In [1]: import numpy as np

In [2]: from numpy import linalg as LA

In [3]: np.set_printoptions(suppress=True, linewidth=200)

In [4]: def rd(a):
   ...:     return np.round(a, 2) + 0
   ...: 

In [5]: E = np.loadtxt("m.csv", delimiter=",")

In [6]: print(E)
[[ 2.  0.  0.  0.  0.  0.  0.  0.  0.  0.]
 [ 0.  3.  0.  0.  0.  0.  0.  0.  0.  0.]
 [ 0.  0. -1.  0.  0.  0.  0.  0.  0.  0.]
 [ 0.  0.  0. -1.  0.  0.  0.  0.  0.  0.]
 [ 0.  0.  0.  0. -3.  0.  0.  0.  0.  0.]
 [ 0.  0.  0.  0.  0. -2.  0.  0.  0.  0.]
 [ 0.  0.  0.  0.  0.  0. -2.  0.  0.  0.]
 [ 0.  0.  0.  0.  0.  0.  0.  0.  0.  0.]
 [ 0.  0.  0.  0.  0.  0.  0.  0. -1.  0.]
 [ 0.  0.  0.  0.  0.  0.  0.  0.  0. -1.]]

In [7]: print(LA.cond(E) > 100)
True

In [8]: print(LA.matrix_rank(E, rtol=0.1))
9

In [9]: print(np.argsort(-LA.norm(E, axis=0).round(6), kind="stable")[:3])
[1 4 0]

In [10]: mat = np.loadtxt("a.csv", delimiter=",")

In [11]: print(rd(mat))
[[ 0.12  0.15 -0.11  0.17  0.12  0.17]
 [ 0.15  0.34 -0.31 -0.09  0.25  0.18]
 [-0.11 -0.31  0.3   0.18 -0.23 -0.13]
 [ 0.17 -0.09  0.18  0.81 -0.04  0.29]
 [ 0.12  0.25 -0.23 -0.04  0.18  0.15]
 [ 0.17  0.18 -0.13  0.29  0.15  0.25]]

In [12]: gram = mat.T @ mat

In [13]: print(rd(np.diag(gram)))
[0.12 0.34 0.3  0.81 0.18 0.25]

In [14]: print(np.allclose(gram, gram.T))
True

In [15]: print(rd(LA.svd(mat, compute_uv=False) ** 2))
[1. 1. 0. 0. 0. 0.]

In [16]: print((mat @ mat.T).shape)
(6, 6)

In [17]: print(rd(LA.eigvalsh(gram)[::-1]))
[1. 1. 0. 0. 0. 0.]

In [18]: rank = LA.matrix_rank(mat)

In [19]: print(rank)
2

In [20]: ns = LA.svd(mat)[2][rank:].T

In [21]: print([int(LA.matrix_rank(np.delete(mat, i, axis=0))) for i in range(6)])
[2, 2, 2, 2, 2, 2]

In [22]: print(ns.shape)
(6, 4)

In [23]: print(LA.matrix_rank(mat.T @ mat), LA.matrix_rank(mat @ mat.T))
2 2

In [24]: feats = np.loadtxt("dump.csv", delimiter=",")

In [25]: print(rd(feats))
[[  0.22   2.88  -7.87  -5.51  -7.96  -5.48  14.35]
 [ -1.89  -0.34  -5.8   -1.6   -5.05 -14.31  11.4 ]
 [  3.81   5.26  -2.05  -5.94  -3.58  17.33   2.24]
 [ -2.52  -5.39   7.09   7.75   8.1   -6.69 -11.99]
 [ -2.55  -1.56  -4.5    0.06  -3.48 -16.51   9.27]
 [  3.76   5.55  -3.11  -6.59  -4.62  16.22   4.2 ]
 [  3.79   4.93  -1.13  -5.3   -2.65  18.02   0.56]
 [  2.73   5.54  -6.79  -7.8   -7.88   7.98  11.36]
 [  2.81   5.59  -6.66  -7.81  -7.79   8.47  11.1 ]
 [  3.81   5.31  -2.21  -6.04  -3.74  17.19   2.54]
 [  3.77   5.54  -3.06  -6.56  -4.56  16.29   4.1 ]
 [ -3.48  -3.69  -1.44   3.21  -0.05 -18.59   4.04]
 [  3.57   3.96   0.95  -3.65  -0.48  18.63  -3.17]
 [ -2.14  -0.78  -5.37  -1.01  -4.51 -15.18  10.69]
 [  0.56  -1.8    7.42   4.28   7.19   8.97 -13.82]
 [  3.09   2.7    3.01  -1.7    1.78  17.96  -6.76]
 [  1.85   0.26   5.88   1.7    5.14  14.14 -11.52]
 [ -1.22  -4.12   7.98   6.78   8.47   0.57 -14.14]
 [ -3.35  -3.35  -2.02   2.68  -0.68 -18.45   5.04]
 [  3.13   2.81   2.86  -1.85   1.61  18.05  -6.5 ]
 [  3.61   4.1    0.69  -3.87  -0.75  18.62  -2.72]]

In [26]: # looks like rank 2

In [27]: dist = LA.norm(feats[:, None] - feats[None], axis=-1)

In [28]: print((dist + 1e9 * np.eye(21)).round(6).argmin(axis=1))
[ 1 13  9 17 13 10  2  8  7  2  5 18 20  1 16 19 14  3 11 15 12]

In [29]: print(np.unravel_index(dist.round(6).argmax(), dist.shape))
(np.int64(1), np.int64(16))

In [30]: print(dist.shape)
(21, 21)

In [31]: print(LA.matrix_rank(dist ** 2))
3
